$ python -q
>>> import numpy as np
>>> np.set_printoptions(precision=1, suppress=True, linewidth=160)
>>> tidy = lambda a: np.round(a, 1) + 0
>>> M = np.load("out1.npy")
>>> print(M)
[[ 1  0  0  0]
 [ 2  1  0  0]
 [-3  1  1  0]
 [ 2  0 -1  1]]
>>> print(tidy(np.linalg.norm(M[0] - M[2])))
4.2
>>> print(tidy(np.linalg.norm(M, axis=1)))
[1.  2.2 3.3 2.4]
>>> print(tidy(np.linalg.norm(M, axis=0)))
[4.2 1.4 1.4 1. ]
>>> print(tidy(np.linalg.norm(M, "nuc")))
7.1
>>> print(tidy(np.linalg.norm(M, 2)))
4.4
>>> print(tidy(np.linalg.norm(M) ** 2 / np.linalg.norm(M, 2) ** 2))
1.2
>>> print(tidy(np.linalg.norm(M[0], 1)), tidy(np.linalg.norm(M[0], np.inf)))
1.0 1.0
>>> M2 = np.array([[-2, -1, 0], [-2, -2, 1], [2, 1, -2], [2, 0, 1]])
>>> print(np.einsum("ik,kj->ji", M, M2))
[[-2 -6  6 -4]
 [-1 -4  2 -3]
 [ 0  1 -1  3]]
>>> print(np.einsum("ij,ij->i", M, M))
[ 1  5 11  6]
>>> print(M2.T @ M.T)
[[-2 -6  6 -4]
 [-1 -4  2 -3]
 [ 0  1 -1  3]]
>>> print(np.linalg.matrix_rank(np.vstack([M, M2.T])))
4
>>> print(np.einsum("ij->j", M))
[2 2 0 1]
>>> print(np.linalg.matrix_rank(M @ M2))
3
>>> print(tidy(np.linalg.det(2 * M)), tidy(np.linalg.det(M)))
16.0 1.0
>>> print(np.einsum("ii->", M))
4
>>> print(np.linalg.matrix_rank(M - M[0, 0] * np.eye(4)))
3
>>> print(M @ M)
[[ 1  0  0  0]
 [ 4  1  0  0]
 [-4  2  1  0]
 [ 7 -1 -2  1]]
>>> W0 = np.loadtxt("run8.csv", delimiter=",")
>>> print(W0)
[[2.1 2.  3. ]
 [1.9 2.1 3. ]
 [2.  2.  3.1]
 [1.9 2.  3. ]
 [1.8 1.9 2.9]
 [2.  2.  3.1]
 [1.9 3.1 1.8]
 [2.  3.  1.9]
 [2.  3.2 1.9]
 [2.  2.9 1.9]
 [2.1 3.  2.1]
 [2.1 2.9 2. ]]
>>> Xc = (W0 - W0.mean(axis=0)) / W0.std(axis=0)
>>> print(tidy(Xc.std(axis=0)))
[1. 1. 1.]
>>> coef = np.linalg.lstsq(np.delete(Xc, 0, axis=1), Xc[:, 0])[0]
>>> print(tidy(coef))
[2.1 1.8]
>>> print(np.abs(coef).argmax())
0
